$ ipython --no-banner

In [1]: import numpy as np

In [2]: np.set_printoptions(precision=2, suppress=True, linewidth=200, legacy="1.25")

In [3]: F = np.array([[-0.76, 2.5, 1.02, 0.5, 0.61, 1.84],
   ...:     [0.4, 3.32, -0.73, 3.6, -1.48, -2.9],
   ...:     [0.48, -2.16, -0.62, -0.8, -0.24, -0.92],
   ...:     [-1.16, 3.02, 1.59, 0.1, 1.13, 3.14],
   ...:     [0.08, 0.76, -0.15, 0.8, -0.32, -0.62],
   ...:     [-0.44, 1.46, 0.59, 0.3, 0.35, 1.06],
   ...:     [0.56, -0.2, -0.82, 1.0, -0.86, -2.04],
   ...:     [-0.24, -1.08, 0.4, -1.4, 0.66, 1.36],
   ...:     [0.52, -3.82, -0.61, -2.1, 0.11, -0.38]])

In [4]: U, sigma, vt = np.linalg.svd(F)

In [5]: print(sigma.round(2) + 0)
[8.18 7.02 0.   0.   0.   0.  ]

In [6]: A2 = U[:, :2] @ np.diag(sigma[:2]) @ vt[:2]

In [7]: np.linalg.matrix_rank(A2)
Out[7]: 2

In [8]: print(round(np.linalg.norm(F - A2) / np.linalg.norm(F), 2))
0.0

In [9]: np.round(np.linalg.norm(F, 2) / np.linalg.norm(F), 2)
Out[9]: 0.76

In [10]: U, sigma, vt = np.linalg.svd(F)

In [11]: evecs = vt[:(sigma > 1e-8).sum()]

In [12]: rng = np.random.default_rng(720519)

In [13]: x0 = F[1] + 5 * F[3] + rng.integers(2) * np.eye(6)[5]

In [14]: x0
Out[14]: array([-5.4 , 18.42,  7.22,  4.1 ,  4.17, 12.8 ])

In [15]: np.allclose(evecs.T @ evecs @ x0, x0)
Out[15]: True

In [16]: mat = np.load("case5.npy")

In [17]: mat
Out[17]: 
array([[ 1,  0,  0,  0],
       [ 3,  1,  0,  0],
       [ 0, -1,  1,  0],
       [ 0,  2,  2,  1]])

In [18]: proj = np.triu(np.array([[0, 1, 0, 3], [1, 3, 0, 3], [1, 3, 0, 1], [3, 2, 0, 0]]), 1) + np.eye(4)

In [19]: A2 = proj @ mat @ np.linalg.inv(proj)

In [20]: print(proj @ mat - mat @ proj)
[[ 3.  6.  6.  0.]
 [ 0.  3.  6. -9.]
 [ 0.  2.  2.  3.]
 [ 0.  0.  0. -8.]]
